>>> import numpy as np
>>> from numpy import linalg as LA
>>> np.set_printoptions(suppress=True, linewidth=200)
>>> F = np.load("out18.npy")
>>> F
array([[5., 1., 1., 1., 1., 1.],
       [1., 5., 1., 1., 1., 1.],
       [1., 1., 5., 1., 1., 1.],
       [1., 1., 1., 5., 1., 1.],
       [1., 1., 1., 1., 5., 1.],
       [1., 1., 1., 1., 1., 5.]])
>>> r0 = np.array([3, 2, 0, 3, 2, 0])
>>> A2 = F + np.outer(r0, np.eye(6)[0])
>>> A2
array([[8., 1., 1., 1., 1., 1.],
       [3., 5., 1., 1., 1., 1.],
       [1., 1., 5., 1., 1., 1.],
       [4., 1., 1., 5., 1., 1.],
       [3., 1., 1., 1., 5., 1.],
       [1., 1., 1., 1., 1., 5.]])
>>> round(float(LA.det(A2) / LA.det(F)), 2), round(float(1 + LA.solve(F, r0)[0]), 2)
(1.5, 1.5)
>>> LA.matrix_rank(LA.inv(A2) - LA.inv(F), tol=1e-8)
np.int64(1)
>>> Lm = LA.cholesky(F)
>>> round(np.prod(np.diag(Lm)) ** 2, 2), round(float(LA.det(F)), 2)
(np.float64(10240.0), 10240.0)
>>> np.round(np.diag(Lm) ** 2, 2)
array([5.  , 4.8 , 4.67, 4.57, 4.5 , 4.44])
>>> LA.eigvalsh(F).min() > 0
np.True_
>>> feats = np.load("sample17.npy")
>>> feats
array([[ 0, -2],
       [ 0,  2]])
>>> # triangular, det is the product of the diagonal
>>> np.allclose(feats, feats.T)
False
>>> (feats - feats.T) / 2
array([[ 0., -1.],
       [ 1.,  0.]])
>>> np.trace(feats)
np.int64(2)
>>> round(np.abs(LA.eigvals(feats)).max(), 2)
np.float64(2.0)
>>> feats @ feats
array([[ 0, -4],
       [ 0,  4]])
>>> np.round(np.sort(np.abs(LA.eigvals(feats))), 2)
array([0., 2.])
>>> np.round(LA.det(feats), 2)
np.float64(0.0)
>>> W0 = -1 * np.eye(6) + np.ones((6, 6))
>>> W0
array([[0., 1., 1., 1., 1., 1.],
       [1., 0., 1., 1., 1., 1.],
       [1., 1., 0., 1., 1., 1.],
       [1., 1., 1., 0., 1., 1.],
       [1., 1., 1., 1., 0., 1.],
       [1., 1., 1., 1., 1., 0.]])
>>> # symmetric
>>> np.all(LA.eigvalsh(W0) > 0)
np.False_
>>> [round(float(LA.det(W0[:i, :i])), 2) + 0 for i in range(1, 7)]
[0.0, -1.0, 2.0, -3.0, 4.0, -5.0]
>>> round(LA.eigvalsh(W0).min(), 2)
np.float64(-1.0)
>>> X = np.load("arr.npy")
>>> X
array([[ 15., -16.,   0.,   0.,  12.],
       [-16.,  15.,   0.,   0., -12.],
       [  0.,   0.,  -1.,   0.,   0.],
       [  0.,   0.,   0.,  -1.,   0.],
       [ 12., -12.,   0.,   0.,   8.]])
>>> # splits into 3 blocks
>>> x0 = np.array([4, -4, 5, -2, 0])
>>> X @ (2 * x0)
array([ 248., -248.,  -10.,    4.,  192.])
>>> np.sign((X @ x0).round(6))
array([ 1., -1., -1.,  1.,  1.])
>>> X @ np.ones(5)
array([ 11., -13.,  -1.,  -1.,   8.])
>>> X * x0
array([[ 60.,  64.,   0.,  -0.,   0.],
       [-64., -60.,   0.,  -0.,  -0.],
       [  0.,  -0.,  -5.,  -0.,   0.],
       [  0.,  -0.,   0.,   2.,   0.],
       [ 48.,  48.,   0.,  -0.,   0.]])
>>> np.einsum("ij,j->i", X, x0)
array([ 124., -124.,   -5.,    2.,   96.])
>>> LA.norm(X @ x0) <= LA.norm(X, 2) * LA.norm(x0) + 1e-9
np.True_
>>> x0 = np.array([3, 1, 3, 0, 1])
>>> target = X @ x0
>>> beta, lr = np.zeros(5), 1 / LA.norm(X, 2) ** 2
>>> for i in range(30):
...     beta -= lr * X.T @ (X @ beta - target)
...     if i % 10 == 0: print(i, round(LA.norm(X @ beta - target), 2))
... 
0 4.13
10 4.1
20 4.08
>>> beta.round(2)
array([ 1.11, -1.03,  0.06,  0.  ,  0.81])
>>> np.round(LA.cond(X), 2)
np.float64(40.0)
>>> G = X.T @ X
>>> np.round(LA.svd(X, compute_uv=False) ** 2, 2)
array([1600.,    1.,    1.,    1.,    1.])
>>> np.trace(G), (X ** 2).sum()
(np.float64(1604.0), np.float64(1604.0))
>>> LA.matrix_rank(G)
np.int64(5)
>>> np.round(LA.eigvalsh(G)[::-1], 2)
array([1600.,    1.,    1.,    1.,    1.])
>>> round(LA.eigvalsh(X).min(), 2)
np.float64(-1.0)
>>> try:
...     LA.cholesky(X)
... except LA.LinAlgError as e:
...     print(repr(e))
... 
LinAlgError('Matrix is not positive definite')
>>> ang = np.radians(120)
>>> R = np.eye(5)
>>> R[0, 0] = R[2, 2] = np.cos(ang)
>>> R[0, 2], R[2, 0] = -np.sin(ang), np.sin(ang)
>>> R.round(2)
array([[-0.5 ,  0.  , -0.87,  0.  ,  0.  ],
       [ 0.  ,  1.  ,  0.  ,  0.  ,  0.  ],
       [ 0.87,  0.  , -0.5 ,  0.  ,  0.  ],
       [ 0.  ,  0.  ,  0.  ,  1.  ,  0.  ],
       [ 0.  ,  0.  ,  0.  ,  0.  ,  1.  ]])
>>> A2 = X @ R.T
>>> np.round(LA.svd(X, compute_uv=False), 2), np.round(LA.svd(A2, compute_uv=False), 2)
(array([40.,  1.,  1.,  1.,  1.]), array([40.,  1.,  1.,  1.,  1.]))
>>> np.allclose(X @ X.T, A2 @ A2.T)
True
>>> round(LA.det(R), 2), round(np.trace(R), 2)
(np.float64(1.0), np.float64(2.0))
>>> np.round(np.abs(A2 - X).max(axis=0), 2)
array([24.  ,  0.  , 13.86,  0.  ,  0.  ])
>>> J = np.loadtxt("layer7.csv", delimiter=",")
>>> J
array([[-6.7,  0. , -7. ,  3. , -5. ],
       [-4. , -1.7,  4. ,  6. ,  4. ],
       [-7. , -8. , -3.7,  9. , -4. ],
       [-4. ,  6. ,  1. , -4.7, -1. ],
       [-7. ,  0. , -7. ,  3. , -4.7]])
>>> proj = np.triu(np.array([[3, 3, 1, -2, 3],
...     [-2, 2, -1, -2, -2],
...     [3, -1, -1, -3, 2],
...     [-2, -3, 1, 2, -1],
...     [-2, 1, 3, -2, 0]]), 1) + np.eye(5)
>>> A2 = proj @ J @ LA.inv(proj)
>>> LA.matrix_rank(A2)
np.int64(5)
>>> A2.round(2)
array([[ -38.7,   91. ,  108. ,  477. ,  550. ],
       [  25. ,  -80.7,  -86. , -369. , -414. ],
       [  -9. ,    1. ,  -10.7,  -19. ,   21. ],
       [   3. ,   -3. ,    2. ,   -1.7,  -17. ],
       [  -7. ,   21. ,   21. ,   94. ,  110.3]])
>>> np.round(proj @ J - J @ proj, 2)
array([[-32.,  -5.,  -8.,  11.,  33.],
       [ 29.,   8.,  18.,  -5.,  22.],
       [ -2.,   3., -18., -21.,  15.],
       [  7.,  12.,  17.,   4.,  22.],
       [  0.,  21.,   7., -35.,  38.]])
>>> round(np.log10(LA.cond(J)))
2
>>> np.round(np.abs(LA.svd(J)[2][-1]), 2)
array([0.3 , 0.45, 0.33, 0.51, 0.59])
>>> r0 = np.array([1, 0, 0, 1, 1])
>>> A2 = J + np.outer(r0, np.eye(5)[2])
>>> LA.matrix_rank(A2 - J)
np.int64(1)
>>> round(LA.det(A2) / LA.det(J), 2), round(float(1 + LA.solve(J, r0)[2]), 2)
(np.float64(0.99), 0.99)
>>> A2
array([[-6.7,  0. , -6. ,  3. , -5. ],
       [-4. , -1.7,  4. ,  6. ,  4. ],
       [-7. , -8. , -3.7,  9. , -4. ],
       [-4. ,  6. ,  2. , -4.7, -1. ],
       [-7. ,  0. , -6. ,  3. , -4.7]])
>>> G = A2.T @ A2
>>> np.trace(G), (A2 ** 2).sum()
(np.float64(620.65), np.float64(620.65))
>>> np.allclose(G, G.T)
True
>>> LA.matrix_rank(G)
np.int64(5)
>>> rng = np.random.default_rng(70091)
>>> labels = rng.permutation(5)
>>> labels
array([2, 4, 3, 0, 1])
>>> A2 = J[labels][:, labels]
>>> np.allclose(A2, J)
False
>>> np.trace(A2)
np.float64(-21.5)
>>> A2
array([[-3.7, -4. ,  9. , -7. , -8. ],
       [-7. , -4.7,  3. , -7. ,  0. ],
       [ 1. , -1. , -4.7, -4. ,  6. ],
       [-7. , -5. ,  3. , -6.7,  0. ],
       [ 4. ,  4. ,  6. , -4. , -1.7]])
>>> K = np.load("x.npy")
>>> K
array([[-1.9 , -5.68, -3.76],
       [-0.15, -0.5 , -0.36],
       [ 1.31,  3.9 ,  2.59],
       [-0.94, -2.9 , -1.96],
       [-0.71, -2.18, -1.43],
       [-0.72, -2.08, -1.37],
       [ 0.19,  0.59,  0.38],
       [ 0.12,  0.37,  0.25],
       [ 0.05,  0.19,  0.13],
       [-1.  , -3.04, -1.98],
       [ 0.57,  1.76,  1.19],
       [-1.35, -4.2 , -2.77],
       [-0.25, -0.73, -0.49],
       [-0.2 , -0.67, -0.47],
       [-0.02,  0.04,  0.  ],
       [-0.33, -0.9 , -0.64],
       [-1.34, -4.05, -2.73],
       [ 0.48,  1.46,  0.98],
       [ 1.17,  3.5 ,  2.32],
       [ 0.39,  1.09,  0.74]])
>>> np.round(np.abs(LA.svd(K)[2][-1]), 2)
array([0.33, 0.6 , 0.73])
>>> A2 = np.array([[-7, 3], [7, 7], [-1, -3]])
>>> LA.matrix_rank(K @ A2)
np.int64(2)
>>> LA.matrix_rank(np.vstack([K, A2.T]))
np.int64(3)
>>> labels = K[:, 1] > np.median(K[:, 1])
>>> r0 = K[labels].mean(axis=0) - K[~labels].mean(axis=0)
>>> r0.round(2)
array([1.28, 3.88, 2.58])
>>> ((K - K.mean(axis=0)) @ r0 > 0).astype(int)
array([0, 1, 1, 0, 0, 0, 1, 1, 1, 0, 1, 0, 0, 1, 1, 0, 0, 1, 1, 1])
>>> m1 = np.load("run4.npy")
>>> m1
array([[ 0,  0,  0,  5,  8],
       [ 0, 12,  0,  1,  0],
       [ 0, 12,  0,  5,  0],
       [ 0,  9,  0,  7,  2],
       [ 0,  3,  0,  7,  5],
       [ 0,  0,  0,  0,  0],
       [ 0,  0,  0,  5,  8],
       [ 0,  9,  0,  3,  0],
       [ 0, 15,  0,  3,  0],
       [ 0,  0,  0,  3,  5],
       [ 0,  0,  0,  5,  5],
       [ 0,  0,  0,  5,  5],
       [ 0,  0,  0,  0,  2],
       [ 0,  3,  0,  3,  2],
       [ 0,  9,  0,  7,  2],
       [ 0,  0,  0,  1,  5],
       [ 0,  6,  0,  5,  2]])
>>> # columns 0 and 2 are equal
>>> np.allclose(m1[:-1].T @ LA.lstsq(m1[:-1].T, m1[-1])[0], m1[-1])
True
>>> np.unique(m1.round(6), axis=0).shape
(14, 5)
>>> A2 = W0 + rng.integers(-2, 3, (6, 1)) @ rng.integers(-2, 3, (1, 6))
>>> A2
array([[ 0.,  2.,  2.,  1.,  0.,  1.],
       [ 1., -1.,  0.,  1.,  2.,  1.],
       [ 1.,  2.,  1.,  1.,  0.,  1.],
       [ 1.,  2.,  2.,  0.,  0.,  1.],
       [ 1., -1., -1.,  1.,  2.,  1.],
       [ 1.,  0.,  0.,  1.,  2.,  0.]])
>>> np.round(LA.svd(A2 - W0, compute_uv=False), 2) + 0
array([5.2, 0. , 0. , 0. , 0. , 0. ])
>>> LA.matrix_rank(A2 - W0, tol=1e-8)
np.int64(1)
